>>> import numpy as np
>>> np.set_printoptions(precision=2, suppress=True, linewidth=140, sign=" ")
>>> W0 = np.loadtxt("out14.csv", delimiter=",")
>>> W0
array([[-3.,  0.,  4.,  0.,  0.,  0.,  0.,  0.,  5.,  0.,  1.],
       [ 0., -4.,  0.,  0.,  0.,  0.,  2.,  0.,  0.,  2.,  0.],
       [-3.,  0., -3.,  0.,  0.,  0.,  0.,  0., -3.,  0., -5.],
       [ 0.,  0.,  0., -2., -3., -1.,  0., -4.,  0.,  0.,  0.],
       [ 0.,  0.,  0.,  1., -1.,  5.,  0., -2.,  0.,  0.,  0.],
       [ 0.,  0.,  0.,  4.,  1., -5.,  0.,  1.,  0.,  0.,  0.],
       [ 0.,  2.,  0.,  0.,  0.,  0., -3.,  0.,  0., -3.,  0.],
       [ 0.,  0.,  0., -5., -1., -2.,  0.,  3.,  0.,  0.,  0.],
       [-4.,  0.,  2.,  0.,  0.,  0.,  0.,  0., -5.,  0., -5.],
       [ 0., -4.,  0.,  0.,  0.,  0., -1.,  0.,  0.,  5.,  0.],
       [ 2.,  0.,  5.,  0.,  0.,  0.,  0.,  0.,  4.,  0., -5.]])
>>> np.linalg.matrix_power(W0, 3)
array([[ 176.,    0., -418.,    0.,    0.,    0.,    0.,    0.,  -50.,    0.,  529.],
       [   0.,  -64.,    0.,    0.,    0.,    0.,   76.,    0.,    0.,   52.,    0.],
       [ 190.,    0.,  420.,    0.,    0.,    0.,    0.,    0.,  465.,    0.,  -15.],
       [   0.,    0.,    0.,  -27.,  -64.,   41.,    0.,  -89.,    0.,    0.,    0.],
       [   0.,    0.,    0., -142., -110.,  139.,    0., -154.,    0.,    0.,    0.],
       [   0.,    0.,    0.,  241.,  159., -143.,    0.,  130.,    0.,    0.,    0.],
       [   0.,   48.,    0.,    0.,    0.,    0.,  -50.,    0.,    0.,  -62.,    0.],
       [   0.,    0.,    0.,  -90.,    6.,   -9.,    0.,  125.,    0.,    0.,    0.],
       [ 279.,    0.,  373.,    0.,    0.,    0.,    0.,    0.,  500.,    0.,  226.],
       [   0.,  -76.,    0.,    0.,    0.,    0.,   -2.,    0.,    0.,  118.,    0.],
       [ 357.,    0., -296.,    0.,    0.,    0.,    0.,    0.,  -10.,    0.,  388.]])
>>> np.trace(W0)
np.float64(-23.0)
>>> round(np.abs(np.linalg.eigvals(W0)).max(), 2)
np.float64(9.66)
>>> (W0 + W0.T) / 2
array([[-3. ,  0. ,  0.5,  0. ,  0. ,  0. ,  0. ,  0. ,  0.5,  0. ,  1.5],
       [ 0. , -4. ,  0. ,  0. ,  0. ,  0. ,  2. ,  0. ,  0. , -1. ,  0. ],
       [ 0.5,  0. , -3. ,  0. ,  0. ,  0. ,  0. ,  0. , -0.5,  0. ,  0. ],
       [ 0. ,  0. ,  0. , -2. , -1. ,  1.5,  0. , -4.5,  0. ,  0. ,  0. ],
       [ 0. ,  0. ,  0. , -1. , -1. ,  3. ,  0. , -1.5,  0. ,  0. ,  0. ],
       [ 0. ,  0. ,  0. ,  1.5,  3. , -5. ,  0. , -0.5,  0. ,  0. ,  0. ],
       [ 0. ,  2. ,  0. ,  0. ,  0. ,  0. , -3. ,  0. ,  0. , -2. ,  0. ],
       [ 0. ,  0. ,  0. , -4.5, -1.5, -0.5,  0. ,  3. ,  0. ,  0. ,  0. ],
       [ 0.5,  0. , -0.5,  0. ,  0. ,  0. ,  0. ,  0. , -5. ,  0. , -0.5],
       [ 0. , -1. ,  0. ,  0. ,  0. ,  0. , -2. ,  0. ,  0. ,  5. ,  0. ],
       [ 1.5,  0. ,  0. ,  0. ,  0. ,  0. ,  0. ,  0. , -0.5,  0. , -5. ]])
